$ ipython --no-banner

In [1]: import numpy as np

In [2]: np.set_printoptions(precision=3, suppress=True, linewidth=160)

In [3]: tidy = lambda a: np.round(a, 3) + 0

In [4]: mat = np.load("block5.npy")

In [5]: print(tidy(mat))
[[-17.156 -21.02    3.864]
 [-11.357 -14.215   2.859]
 [-10.543 -13.248   2.705]
 [ -8.27  -10.524   2.254]
 [ -7.207  -9.236   2.029]
 [ -5.928  -7.673   1.744]
 [ -3.593  -4.758   1.165]
 [ -0.903  -1.213   0.31 ]
 [ -0.559  -0.731   0.173]
 [ -0.252  -0.304   0.052]
 [  0.317   0.241   0.076]
 [  2.046   1.334   0.712]
 [  4.123   2.818   1.305]
 [ 12.165   9.157   3.007]
 [ 12.519   9.447   3.071]
 [ 13.795  10.497   3.298]]

In [6]: Xs = mat - mat.mean(axis=0)

In [7]: vecs = np.linalg.svd(Xs)[2][:2]

In [8]: other = Xs - Xs @ vecs.T @ vecs

In [9]: print(tidy(other.std(axis=0)))
[0. 0. 0.]

In [10]: print(tidy(np.cov(Xs @ vecs.T, rowvar=False)))
[[161.41    0.   ]
 [  0.      2.406]]

In [11]: print(tidy(np.diag(vecs.T @ vecs)))
[0.667 0.667 0.667]

In [12]: print(tidy(np.linalg.norm(other) / np.linalg.norm(Xs)))
0.0

In [13]: D = np.linalg.norm(mat[:, None] - mat[None], axis=-1)

In [14]: print(D.mean(axis=1).argmax())
0

In [15]: print(D.shape)
(16, 16)

In [16]: print(np.unravel_index(D.round(6).argmax(), D.shape))
(np.int64(0), np.int64(15))

In [17]: print(tidy(D[:5, :5]))
[[ 0.     8.998 10.272 13.847 15.532]
 [ 8.998  0.     1.274  4.85   6.535]
 [10.272  1.274  0.     3.576  5.261]
 [13.847  4.85   3.576  0.     1.685]
 [15.532  6.535  5.261  1.685  0.   ]]

In [18]: F = np.loadtxt("dump.csv", delimiter=",")

In [19]: print(tidy(F))
[[ 0.645  0.659 -0.152  0.355]
 [ 0.659 -0.225  0.283 -0.659]
 [-0.152  0.283  0.935  0.152]
 [ 0.355 -0.659  0.152  0.645]]

In [20]: Q, vecs = np.linalg.qr(F[:, :1])[0], np.linalg.qr(F[:, 1:])[0]

In [21]: s = np.linalg.svd(Q.T @ vecs, compute_uv=False)

In [22]: print(tidy(np.degrees(np.arccos(s.clip(0, 1)))))
[90.]

In [23]: print((s > 0.9).sum())
0

In [24]: print(tidy(s))
[0.]

In [25]: print(tidy(np.linalg.norm(Q @ Q.T - vecs @ vecs.T, 2)))
1.0

In [26]: np.linalg.cholesky(F)
LinAlgError: Matrix is not positive definite


In [27]: print(tidy(np.linalg.eigvalsh(F).min()))
-1.0

In [28]: print(np.all(np.linalg.eigvalsh(F) > 0))
False

In [29]: print(np.poly(F))
[ 1. -2.  0.  2. -1.]

In [30]: print(np.einsum("ij,ji->", F, F))
4.0

In [31]: other = np.linalg.inv(F)

In [32]: print(tidy(np.linalg.cond(F)))
1.0

In [33]: print((np.abs(other) > 1e-9).astype(int))
[[1 1 1 1]
 [1 1 1 1]
 [1 1 1 1]
 [1 1 1 1]]

In [34]: u = np.array([0, -5, -7])

In [35]: print(tidy(np.correlate(F[2], F[1], "full")))
[ 0.1   -0.229 -0.502  0.     0.019  0.582  0.1  ]

In [36]: print(tidy(np.convolve(F[2], u)))
[ 0.     0.761 -0.348 -6.652 -7.304 -1.065]

In [37]: print(tidy(np.cross(F[2, :3], F[1, :3])))
[ 0.29   0.659 -0.152]

In [38]: J = np.loadtxt("m.csv", delimiter=",")

In [39]: print(J)
[[ 1.  0.  0.]
 [ 2.  1.  0.]
 [ 3. -1.  1.]]

In [40]: rng = np.random.default_rng(554)

In [41]: labels = rng.permutation(3)

In [42]: other = J[:, labels] * rng.choice([-1, 1], 3)

In [43]: print(other)
[[-1. -0. -0.]
 [-2. -1. -0.]
 [-3.  1. -1.]]

In [44]: U, _, vt = np.linalg.svd(J.T @ other)

In [45]: print(labels)
[0 1 2]

In [46]: print(tidy(U @ vt))
[[-1.  0.  0.]
 [ 0. -1.  0.]
 [ 0.  0. -1.]]

In [47]: print(tidy(np.linalg.det(2 * J)), tidy(np.linalg.det(J)))
8.0 1.0

In [48]: print(np.kron(np.eye(2, dtype=int), J))
[[ 1.  0.  0.  0.  0.  0.]
 [ 2.  1.  0.  0.  0.  0.]
 [ 3. -1.  1.  0. -0.  0.]
 [ 0.  0.  0.  1.  0.  0.]
 [ 0.  0.  0.  2.  1.  0.]
 [ 0. -0.  0.  3. -1.  1.]]

In [49]: print(np.poly(J))
[ 1. -3.  3. -1.]

In [50]: print(tidy(np.linalg.eigvals(J)))
[1. 1. 1.]

In [51]: print(np.einsum("ii->", J))
3.0

In [52]: print(tidy(np.linalg.eigvals(J).sum().real))
3.0

In [53]: def softmax(z):
    ...:     e = np.exp(z - z.max(axis=-1, keepdims=True))
    ...:     return e / e.sum(axis=-1, keepdims=True)
    ...: 

In [54]: print(tidy(softmax(J).sum(axis=1)))
[1. 1. 1.]

In [55]: print(tidy(softmax(J[1])))
[0.665 0.245 0.09 ]

In [56]: scores = J @ J.T / np.sqrt(3)

In [57]: print(tidy(softmax(scores)[1] @ J))
[2.378 0.    0.459]

In [58]: print(tidy(softmax(scores)))
[[0.168 0.299 0.533]
 [0.081 0.459 0.459]
 [0.009 0.03  0.96 ]]

In [59]: other = np.array([[3, 5], [-2, 4], [0, -3]])

In [60]: print(other.T @ J.T)
[[ 3.  4. 11.]
 [ 5. 14.  8.]]

In [61]: print(np.linalg.matrix_rank(np.vstack([J, other.T])))
3

In [62]: print(np.einsum("ij->j", J))
[6. 0. 1.]

In [63]: other @ J
ValueError: matmul: Input operand 1 has a mismatch in its core dimension 0, with gufunc signature (n?,k),(k,m?)->(n?,m?) (size 3 is different from 2)


In [64]: print(np.einsum("ik,kj->ji", J, other))
[[ 3.  4. 11.]
 [ 5. 14.  8.]]

In [65]: print(np.vstack([J, other.T]).shape)
(5, 3)

In [66]: arr = np.load("a.npy")

In [67]: print(arr)
[[ 9.131  6.028  6.019]
 [-0.143 -0.015  0.005]]

In [68]: print(arr.shape)
(2, 3)

In [69]: print(arr.sum(axis=0))
[8.988 6.013 6.024]

In [70]: print(tidy(np.linalg.svd(arr, compute_uv=False)))
[12.488  0.093]

In [71]: np.zeros(2, 3)
TypeError: Cannot interpret '3' as a data type


In [72]: arr[:, 3]
IndexError: index 3 is out of bounds for axis 1 with size 3


In [73]: U, s, vt = np.linalg.svd(arr)

In [74]: print(np.argmax(s[:-1] / (s[1:] + 1e-6)) + 1)
1

In [75]: other = U[:, :1] @ np.diag(s[:1]) @ vt[:1]

In [76]: print(np.linalg.matrix_rank(arr, rtol=0.05))
1

In [77]: print(tidy(np.linalg.norm(arr - other, 2)), tidy(s[1]))
0.093 0.093

In [78]: print(np.argsort(-np.linalg.norm(arr, axis=0).round(6), kind="stable")[:3])
[0 1 2]

In [79]: print(tidy(np.linalg.norm(arr, 2) / np.linalg.norm(arr)))
1.0

In [80]: print([round(float(x), 3) for x in np.linalg.svd(arr, compute_uv=False)[:3]])
[12.488, 0.093]

In [81]: print(np.linalg.matrix_rank(arr, rtol=0.1))
1

In [82]: print(tidy(np.linalg.norm(arr, axis=1)))
[12.488  0.144]

In [83]: print(tidy(np.linalg.norm(arr, "nuc")))
12.582

In [84]: print(tidy(np.linalg.norm(arr, 2)))
12.488

In [85]: print(tidy(np.linalg.norm(arr) ** 2 / np.linalg.norm(arr, 2) ** 2))
1.0

In [86]: print(tidy(np.linalg.norm(arr, axis=0)))
[9.132 6.028 6.019]

In [87]: print(tidy(np.linalg.norm(arr[0], 1)), tidy(np.linalg.norm(arr[0], np.inf)))
21.178 9.131

In [88]: print(tidy(arr[0] @ arr[1]))
-1.366

In [89]: data = np.load("arr.npy")

In [90]: print(tidy(data))
[[ 0.866  0.5  ]
 [-0.5    0.866]]

In [91]: labels = rng.permutation(2)

In [92]: other = data[:, labels] * rng.choice([-1, 1], 2)

In [93]: print(tidy(other))
[[ 0.866 -0.5  ]
 [-0.5   -0.866]]

In [94]: U, _, vt = np.linalg.svd(data.T @ other)

In [95]: print(tidy(U @ vt))
[[ 1.  0.]
 [ 0. -1.]]

In [96]: print(labels)
[0 1]

In [97]: vec = np.array([-1, -3])

In [98]: print(2 - np.linalg.matrix_rank(data - np.eye(2), tol=1e-8))
0

In [99]: print([p for p in range(1, 25) if np.allclose(np.linalg.matrix_power(data, p), np.eye(2))])
[12, 24]

In [100]: print(tidy(np.sort(np.abs(np.degrees(np.angle(np.linalg.eigvals(data)))))))
[30. 30.]

In [101]: print(tidy(np.linalg.inv(data)))
[[ 0.866 -0.5  ]
 [ 0.5    0.866]]

In [102]: print(tidy(np.linalg.det(data)))
1.0

In [103]: print(tidy(data @ data.T))
[[1. 0.]
 [0. 1.]]

In [104]: print(tidy(data.T @ data))
[[1. 0.]
 [0. 1.]]

In [105]: print(tidy(np.linalg.norm(data, axis=0)))
[1. 1.]

In [106]: print(tidy(np.linalg.svd(data, compute_uv=False)))
[1. 1.]

In [107]: feats = np.array([[2.0, 1.0, 0.0, 0.0],
     ...:     [0.0, 2.0, 1.0, 0.0],
     ...:     [0.0, 0.0, 2.0, 1.0],
     ...:     [0.0, 0.0, 0.0, 2.0]])

In [108]: vec = np.array([-6, 1, 3, 8])

In [109]: target = feats @ vec

In [110]: print(target)
[-11.   5.  14.  16.]

In [111]: print(tidy(np.linalg.solve(feats, target)))
[-6.  1.  3.  8.]

In [112]: print(tidy(np.linalg.solve(feats, feats[:, 2])))
[0. 0. 1. 0.]
